$ python -q
>>> import numpy as np
>>> np.set_printoptions(precision=3, suppress=True, linewidth=160)
>>> rd = lambda a: np.round(a, 3) + 0
>>> J = np.load("w.npy")
>>> rd(J)
array([[-0.411,  0.285,  0.74 ,  0.45 ],
       [-0.855, -0.147, -0.484,  0.109],
       [ 0.205,  0.7  , -0.462,  0.505],
       [ 0.24 , -0.638, -0.064,  0.729]])
>>> x0 = np.array([-5, 0, 0, -1])
>>> rd(J.T @ (J @ x0))
array([-5.,  0.,  0., -1.])
>>> rd(np.linalg.inv(J))
array([[-0.411, -0.855,  0.205,  0.24 ],
       [ 0.285, -0.147,  0.7  , -0.638],
       [ 0.74 , -0.484, -0.462, -0.064],
       [ 0.45 ,  0.109,  0.505,  0.729]])
>>> rd(np.linalg.norm(x0)), rd(np.linalg.norm(J @ x0))
(np.float64(5.099), np.float64(5.099))
>>> 4 - np.linalg.matrix_rank(J - np.eye(4), tol=1e-8)
np.int64(1)
>>> [p for p in range(1, 25) if np.allclose(np.linalg.matrix_power(J, p), np.eye(4))]
[]
>>> rd(np.linalg.det(J))
np.float64(-1.0)
>>> rd(np.abs(np.linalg.eigvals(J)))
array([1., 1., 1., 1.])
>>> x0 = np.array([5, 3, -8, 1])
>>> a = np.maximum(J @ x0, 0)
>>> rd(a)
array([0.   , 0.   , 7.327, 0.525])
>>> rd(np.tanh(J @ x0))
array([-1.   , -0.627,  1.   ,  0.482])
>>> A2 = np.array([[0, 1, 0, 3, 3, 0],
...     [2, 3, 1, 1, 1, 3],
...     [0, 3, 0, 2, 1, 3],
...     [1, 2, 1, 2, 2, 2],
...     [1, 0, 2, 3, 3, 3],
...     [3, 2, 0, 1, 0, 3]])
>>> M = A2 + A2.T
>>> M
array([[0, 3, 0, 4, 4, 3],
       [3, 6, 4, 3, 1, 5],
       [0, 4, 0, 3, 3, 3],
       [4, 3, 3, 4, 5, 3],
       [4, 1, 3, 5, 6, 3],
       [3, 5, 3, 3, 3, 6]])
>>> x0 = np.array([1, -1, -2, -2])
>>> y = J @ x0
>>> rd(y)
array([-3.075,  0.041, -0.58 , -0.452])
>>> rd(np.linalg.solve(J, y + J[:, 2]))
array([ 1., -1., -1., -2.])
>>> rd(np.linalg.solve(J, J[:, 0]))
array([1., 0., 0., 0.])
>>> rd(np.linalg.solve(J.T, J[1]))
array([0., 1., 0., 0.])
>>> W0 = np.load("run8.npy")
>>> W0
array([[6., 3., 2., 0., 2., 5., 3., 4., 3.],
       [0., 3., 2., 3., 2., 0., 4., 5., 4.],
       [6., 1., 6., 3., 2., 2., 5., 4., 1.],
       [0., 0., 0., 0., 3., 3., 1., 0., 4.],
       [0., 0., 0., 2., 3., 2., 0., 4., 5.],
       [0., 0., 0., 0., 1., 3., 0., 2., 1.],
       [0., 0., 0., 2., 0., 5., 5., 3., 0.],
       [0., 0., 0., 2., 0., 1., 0., 0., 1.],
       [0., 0., 0., 4., 3., 1., 4., 2., 0.]])
>>> def softmax(z):
...     e = np.exp(z - z.max(axis=-1, keepdims=True))
...     return e / e.sum(axis=-1, keepdims=True)
... 
>>> rd(softmax(W0[1] + -1))
array([0.003, 0.064, 0.023, 0.064, 0.023, 0.003, 0.174, 0.472, 0.174])
>>> rd(softmax(W0).sum(axis=1))
array([1., 1., 1., 1., 1., 1., 1., 1., 1.])
>>> rd(softmax(10 * W0[1]))
array([0., 0., 0., 0., 0., 0., 0., 1., 0.])
>>> scores = W0 @ W0.T / np.sqrt(9)
>>> rd(softmax(scores)[1] @ W0)
array([0.153, 2.95 , 2.1  , 2.998, 2.   , 0.053, 4.024, 4.974, 3.925])
>>> softmax(scores).round(6).argmax(axis=1)
array([0, 1, 2, 0, 4, 0, 6, 4, 2])
>>> rd(np.abs(np.linalg.eigvals(W0)).max())
np.float64(10.695)
>>> rd(np.linalg.matrix_power(W0, 4))
array([[ 4812.,  2521.,  3462., 10675., 10227., 17204., 13187., 14397., 11621.],
       [ 2004.,   955.,  1458.,  6877.,  6692., 11221.,  8035.,  8843.,  7387.],
       [ 7380.,  3735.,  5146., 13303., 12718., 22180., 17138., 18772., 14655.],
       [    0.,     0.,     0.,  2408.,  2477.,  3653.,  2301.,  2717.,  2577.],
       [    0.,     0.,     0.,  3152.,  3223.,  4643.,  2972.,  3550.,  3382.],
       [    0.,     0.,     0.,   978.,  1038.,  1425.,   884.,  1100.,  1093.],
       [    0.,     0.,     0.,  2068.,  2076.,  3628.,  2037.,  2529.,  2298.],
       [    0.,     0.,     0.,   810.,   810.,  1227.,   746.,   896.,   900.],
       [    0.,     0.,     0.,  2710.,  2795.,  4526.,  2654.,  3198.,  3166.]])
>>> (W0 - W0.T) / 2
array([[ 0. ,  1.5, -2. ,  0. ,  1. ,  2.5,  1.5,  2. ,  1.5],
       [-1.5,  0. ,  0.5,  1.5,  1. ,  0. ,  2. ,  2.5,  2. ],
       [ 2. , -0.5,  0. ,  1.5,  1. ,  1. ,  2.5,  2. ,  0.5],
       [ 0. , -1.5, -1.5,  0. ,  0.5,  1.5, -0.5, -1. ,  0. ],
       [-1. , -1. , -1. , -0.5,  0. ,  0.5,  0. ,  2. ,  1. ],
       [-2.5,  0. , -1. , -1.5, -0.5,  0. , -2.5,  0.5,  0. ],
       [-1.5, -2. , -2.5,  0.5,  0. ,  2.5,  0. ,  1.5, -2. ],
       [-2. , -2.5, -2. ,  1. , -2. , -0.5, -1.5,  0. , -0.5],
       [-1.5, -2. , -0.5,  0. , -1. ,  0. ,  2. ,  0.5,  0. ]])
